% ipython --no-banner

In [1]: import numpy as np

In [2]: import numpy.linalg as la

In [3]: np.set_printoptions(precision=2, suppress=True, linewidth=200, legacy="1.25")

In [4]: rd = lambda a: np.round(a, 2) + 0

In [5]: m1 = np.loadtxt("sample15.csv", delimiter=",")

In [6]: print(rd(m1))
[[ 0.93 -0.06 -0.67  0.48 -0.88 -1.29]
 [-1.21  0.11  0.17  0.57 -1.45  0.23]
 [ 0.37  0.82  1.67 -0.16 -0.2  -0.57]
 [ 0.93 -1.25  0.62  0.03 -0.65  0.87]
 [-0.47 -0.9   0.55  1.28  0.78 -0.64]
 [-0.65 -0.97  0.17 -1.33 -0.17 -0.89]]

In [7]: def softmax(z):
   ...:     e = np.exp(z - z.max(axis=-1, keepdims=True))
   ...:     return e / e.sum(axis=-1, keepdims=True)
   ...: 

In [8]: print(rd(softmax(m1).sum(axis=1)))
[1. 1. 1. 1. 1. 1.]

In [9]: print(rd(softmax(10 * m1[5])))
[0.   0.   0.97 0.   0.03 0.  ]

In [10]: att = m1 @ m1.T / np.sqrt(6)

In [11]: print(rd(softmax(att)[5] @ m1))
[-0.28 -0.62  0.32 -0.46 -0.32 -0.59]

In [12]: q, Rm = la.qr(m1)

In [13]: print(rd(Rm))
[[-2.  0.  0.  0.  0.  0.]
 [ 0. -2.  0.  0.  0.  0.]
 [ 0.  0. -2.  0.  0.  0.]
 [ 0.  0.  0. -2.  0.  0.]
 [ 0.  0.  0.  0. -2.  0.]
 [ 0.  0.  0.  0.  0. -2.]]

In [14]: print(rd(q @ Rm))
[[ 0.93 -0.06 -0.67  0.48 -0.88 -1.29]
 [-1.21  0.11  0.17  0.57 -1.45  0.23]
 [ 0.37  0.82  1.67 -0.16 -0.2  -0.57]
 [ 0.93 -1.25  0.62  0.03 -0.65  0.87]
 [-0.47 -0.9   0.55  1.28  0.78 -0.64]
 [-0.65 -0.97  0.17 -1.33 -0.17 -0.89]]

In [15]: print(q.shape, Rm.shape)
(6, 6) (6, 6)

In [16]: print(rd(abs(Rm[0, 0])), rd(la.norm(m1[:, 0])))
2.0 2.0

In [17]: print(rd(m1 @ m1.T))
[[4. 0. 0. 0. 0. 0.]
 [0. 4. 0. 0. 0. 0.]
 [0. 0. 4. 0. 0. 0.]
 [0. 0. 0. 4. 0. 0.]
 [0. 0. 0. 0. 4. 0.]
 [0. 0. 0. 0. 0. 4.]]

In [18]: J = np.array([[6.0, 1.0, 1.0, 1.0],
    ...:     [1.0, 6.0, 1.0, 1.0],
    ...:     [1.0, 1.0, 6.0, 1.0],
    ...:     [1.0, 1.0, 1.0, 6.0]])

In [19]: vals, evecs = la.eigh(J)

In [20]: print(vals.sum(), np.trace(J))
24.0 24.0

In [21]: print(np.unique(vals.round(6) + 0, return_counts=True)[1])
[3 1]

In [22]: print(rd(evecs.T @ evecs))
[[1. 0. 0. 0.]
 [0. 1. 0. 0.]
 [0. 0. 1. 0.]
 [0. 0. 0. 1.]]

In [23]: rng = np.random.default_rng(39341)

In [24]: z = rng.permutation(4)

In [25]: print(z)
[3 0 2 1]

In [26]: Y = J[z][:, z]

In [27]: print(Y)
[[6. 1. 1. 1.]
 [1. 6. 1. 1.]
 [1. 1. 6. 1.]
 [1. 1. 1. 6.]]

In [28]: Lm = la.cholesky(J)

In [29]: print(rd(J / np.sqrt(np.outer(np.diag(J), np.diag(J)))))
[[1.   0.17 0.17 0.17]
 [0.17 1.   0.17 0.17]
 [0.17 0.17 1.   0.17]
 [0.17 0.17 0.17 1.  ]]

In [30]: print(rd(Lm))
[[2.45 0.   0.   0.  ]
 [0.41 2.42 0.   0.  ]
 [0.41 0.35 2.39 0.  ]
 [0.41 0.35 0.3  2.37]]

In [31]: print(la.eigvalsh(J).min() > 0)
True

In [32]: vec = np.ones(4)

In [33]: for _ in range(6):
    ...:     vec = J @ vec
    ...:     vec /= la.norm(vec)
    ...:     print(round(vec @ J @ vec, 2))
    ...: 
9.0
9.0
9.0
9.0
9.0
9.0

In [34]: print(vec)
[0.5 0.5 0.5 0.5]

In [35]: u = np.array([0, 1, 0])

In [36]: print(rd(np.array([np.convolve(row, u, "same") for row in m1])))
[[ 0.93 -0.06 -0.67  0.48 -0.88 -1.29]
 [-1.21  0.11  0.17  0.57 -1.45  0.23]
 [ 0.37  0.82  1.67 -0.16 -0.2  -0.57]
 [ 0.93 -1.25  0.62  0.03 -0.65  0.87]
 [-0.47 -0.9   0.55  1.28  0.78 -0.64]
 [-0.65 -0.97  0.17 -1.33 -0.17 -0.89]]

In [37]: print(rd(np.correlate(m1[2], m1[4], "full")))
[-0.24 -0.23  0.05  2.67  2.26  0.   -2.68 -1.47 -0.05  0.6   0.26]

In [38]: print(rd(np.polyval(u, m1[2])))
[ 0.37  0.82  1.67 -0.16 -0.2  -0.57]

In [39]: K = np.load("data.npy")

In [40]: print(K)
[[  0.16  -0.51  -2.36  -1.07   0.39   1.27]
 [ -5.73  -5.37  -0.4    4.42  -3.39  -9.47]
 [  5.07   4.46  -2.25  -5.2    3.13   9.17]
 [ -7.43  -7.39  -0.57   5.96  -4.07 -11.91]
 [ -4.75  -4.39   0.87   4.31  -2.54  -8.  ]
 [-10.19  -8.65   2.07   8.93  -6.47 -18.11]
 [  2.92   2.65  -0.63  -2.68   1.79   5.09]
 [  6.32   4.87  -4.09  -6.8    4.06  12.15]
 [  6.59   6.    -0.72  -5.62   3.88  11.27]
 [ -0.52  -0.82  -1.19  -0.04  -0.15  -0.35]
 [ -1.86  -0.83   3.08   2.71  -1.36  -4.38]
 [  2.98   4.52   5.31  -0.46   0.99   2.55]
 [  2.78   2.05  -1.38  -2.72   2.06   5.41]
 [ -6.83  -7.18  -1.99   4.85  -3.28 -10.19]
 [  1.74   2.14   0.62  -1.34   0.66   2.35]
 [  6.25   5.23  -2.73  -6.22   3.94  11.47]
 [  5.39   4.29  -2.97  -5.58   3.48  10.21]
 [  4.84   4.66   0.31  -3.83   2.84   7.95]
 [ -6.25  -6.03  -1.19   4.52  -3.72 -10.08]
 [  2.26   2.29   0.14  -1.83   1.15   3.57]
 [ -3.92  -4.11  -0.64   3.02  -1.87  -5.99]
 [ -2.73  -1.71   2.93   3.37  -1.97  -5.8 ]
 [  3.48   3.71   0.89  -2.54   1.54   5.15]
 [  1.29   2.25   4.08   0.6    0.34   0.5 ]]

In [41]: C2 = np.cov(K, rowvar=False)

In [42]: print(np.argsort(-K.std(axis=0).round(6), kind="stable"))
[5 0 1 3 4 2]

In [43]: print(C2.shape)
(6, 6)

In [44]: print(rd(K.std(axis=0)))
[4.89 4.54 2.26 4.29 2.89 8.37]

In [45]: print(rd(la.eigvalsh(C2)[::-1]))
[146.37   6.43   0.09   0.     0.     0.  ]

In [46]: print(rd(np.polyfit(K[:, 4], K[:, 3], 1)))
[-1.47 -0.05]

In [47]: print(rd(np.corrcoef(K.T)))
[[ 1.    0.99 -0.23 -0.98  0.99  0.99]
 [ 0.99  1.   -0.09 -0.94  0.96  0.97]
 [-0.23 -0.09  1.    0.42 -0.33 -0.34]
 [-0.98 -0.94  0.42  1.   -0.99 -1.  ]
 [ 0.99  0.96 -0.33 -0.99  1.    1.  ]
 [ 0.99  0.97 -0.34 -1.    1.    1.  ]]

In [48]: W1 = np.array([[3, -3, 1],
    ...:     [3, 3, 2],
    ...:     [-3, 1, -3],
    ...:     [1, 0, -2],
    ...:     [2, -1, -2],
    ...:     [-2, -1, -3]])

In [49]: beta = np.array([6, 1, 9])

In [50]: H = np.maximum(K @ W1 + beta, 0)

In [51]: print(rd((H > 0).mean(axis=0)))
[0.62 0.46 0.88]

In [52]: print((H > 0).astype(int))
[[1 0 1]
 [0 1 1]
 [1 0 1]
 [0 1 1]
 [0 1 1]
 [0 1 1]
 [1 0 1]
 [1 0 1]
 [1 0 0]
 [1 0 1]
 [0 1 1]
 [1 1 0]
 [1 0 1]
 [0 1 1]
 [1 0 1]
 [1 0 1]
 [1 0 1]
 [1 0 1]
 [0 1 1]
 [1 0 1]
 [0 1 1]
 [0 1 1]
 [1 0 1]
 [1 1 0]]

In [53]: basis = np.array([[-4, 0], [-5, -3], [0, 6]])

In [54]: print((H @ basis).round(6).argmax(axis=1))
[1 1 1 1 1 1 1 1 1 1 1 1 1 1 1 1 1 1 1 1 1 1 1 1]

In [55]: print(W1 @ basis)
[[  3  15]
 [-27   3]
 [  7 -21]
 [ -4 -12]
 [ -3  -9]
 [ 13 -15]]

In [56]: E = np.eye(6, dtype=int)[rng.permutation(6)] * np.array([1, -4, -1, -1, 1, -2])

In [57]: print(E)
[[ 0  0  0  0  1  0]
 [ 1  0  0  0  0  0]
 [ 0  0  0  0  0 -2]
 [ 0  0  0 -1  0  0]
 [ 0  0 -1  0  0  0]
 [ 0 -4  0  0  0  0]]

In [58]: Y = E + rng.integers(-2, 3, (6, 1)) @ rng.integers(-2, 3, (1, 6))

In [59]: print(Y)
[[ 0  0  0  0  1  0]
 [ 0  2 -2  2 -1  2]
 [ 1 -2  2 -2  1 -4]
 [ 2 -4  4 -5  2 -4]
 [-2  4 -5  4 -2  4]
 [ 0 -4  0  0  0  0]]

In [60]: print(la.matrix_rank(Y - E, tol=1e-8))
1

In [61]: u = np.array([-1, -3, -2, -2, -3, -1])

In [62]: Y = E + np.outer(u, np.eye(6)[0])

In [63]: print(la.matrix_rank(Y - E))
1

In [64]: print(la.matrix_rank(la.inv(Y) - la.inv(E), tol=1e-8))
1

In [65]: arr = np.load("arr.npy")

In [66]: print(arr)
[[2. 1. 0. 0. 0.]
 [0. 2. 1. 0. 0.]
 [0. 0. 2. 1. 0.]
 [0. 0. 0. 2. 1.]
 [0. 0. 0. 0. 2.]]

In [67]: vec = np.array([-3, 2, 3, -4, -3])

In [68]: target = arr @ vec

In [69]: beta, lr = np.zeros(5), 1 / la.norm(arr, 2) ** 2

In [70]: for i in range(5):
    ...:     beta -= lr * arr.T @ (arr @ beta - target)
    ...:     if i % 1 == 0: print(i, round(la.norm(arr @ beta - target), 2))
    ...: 
0 6.12
1 3.35
2 2.05
3 1.33
4 0.89

In [71]: print(rd(la.cond(arr)))
2.44

In [72]: print(np.einsum("ii->", arr))
10.0

In [73]: print(rd(la.det(arr[::-1])))
32.0

In [74]: print(rd(la.eigvals(arr).sum().real))
10.0

In [75]: print(rd(la.det(arr.T)))
32.0

In [76]: print(rd(la.eigvals(arr)))
[2. 2. 2. 2. 2.]

In [77]: print(np.kron(np.eye(2, dtype=int), arr))
[[2. 1. 0. 0. 0. 0. 0. 0. 0. 0.]
 [0. 2. 1. 0. 0. 0. 0. 0. 0. 0.]
 [0. 0. 2. 1. 0. 0. 0. 0. 0. 0.]
 [0. 0. 0. 2. 1. 0. 0. 0. 0. 0.]
 [0. 0. 0. 0. 2. 0. 0. 0. 0. 0.]
 [0. 0. 0. 0. 0. 2. 1. 0. 0. 0.]
 [0. 0. 0. 0. 0. 0. 2. 1. 0. 0.]
 [0. 0. 0. 0. 0. 0. 0. 2. 1. 0.]
 [0. 0. 0. 0. 0. 0. 0. 0. 2. 1.]
 [0. 0. 0. 0. 0. 0. 0. 0. 0. 2.]]

In [78]: print(arr @ arr)
[[4. 4. 1. 0. 0.]
 [0. 4. 4. 1. 0.]
 [0. 0. 4. 4. 1.]
 [0. 0. 0. 4. 4.]
 [0. 0. 0. 0. 4.]]

In [79]: M = np.load("run15.npy")

In [80]: print(rd(M))
[[ -5.02   7.27  -5.05 -17.22]
 [  5.21  -9.29   5.53  16.  ]
 [  5.2   -9.19   5.51  16.07]
 [ -2.35  17.82  -4.79   7.34]
 [ -3.56  -1.64  -2.44 -19.46]
 [  2.59   5.69   1.01  18.97]
 [ -5.26  10.09  -5.71 -15.42]
 [  4.69  -4.69   4.37  18.36]
 [ -4.36   2.55  -3.75 -18.98]
 [ -0.5  -12.31   1.69 -15.67]
 [  4.6  -17.95   6.53   3.74]
 [ -2.86  -4.61  -1.41 -19.2 ]
 [ -5.    16.82  -6.64  -6.91]
 [  1.26  10.18  -0.76  17.15]
 [  1.81 -17.11   4.26  -9.26]
 [ -2.88  18.33  -5.28   5.28]
 [  1.74   8.66  -0.13  17.94]
 [ -5.09  16.43  -6.64  -7.76]
 [  4.49  -3.33   3.98  18.79]
 [ -5.34  13.7   -6.38 -11.96]
 [  3.13   3.5    1.8   19.36]]

In [81]: z = M[:, 1] > np.median(M[:, 1])

In [82]: u = M[z].mean(axis=0) - M[~z].mean(axis=0)

In [83]: print(z.astype(int))
[1 0 0 1 0 1 1 0 0 0 0 0 1 1 0 1 1 1 0 1 0]

In [84]: print(np.argsort(-np.abs(u).round(6), kind="stable"))
[1 2 0 3]

In [85]: print(rd(u))
[-4.16 19.23 -6.41 -0.14]

In [86]: print(rd(la.norm(M[16] - M[2])))
19.13

In [87]: U, s, VT = la.svd(M)

In [88]: print(rd(s))
[72.56 55.99  0.    0.  ]

In [89]: Y = U[:, :2] @ np.diag(s[:2]) @ VT[:2]

In [90]: print(la.matrix_rank(Y))
2

In [91]: Xs = M - M.mean(axis=0)

In [92]: evecs = la.svd(Xs)[2][:2]

In [93]: Y = Xs - Xs @ evecs.T @ evecs

In [94]: print(rd(la.norm(Y) / la.norm(Xs)))
0.0

In [95]: print(rd(np.cov(Xs @ evecs.T, rowvar=False)))
[[263.22   0.  ]
 [  0.   149.27]]

In [96]: print(rd((Xs @ evecs.T).std(axis=0)))
[15.83 11.92]

In [97]: print(la.norm(Y, axis=1).round(6).argmax())
0
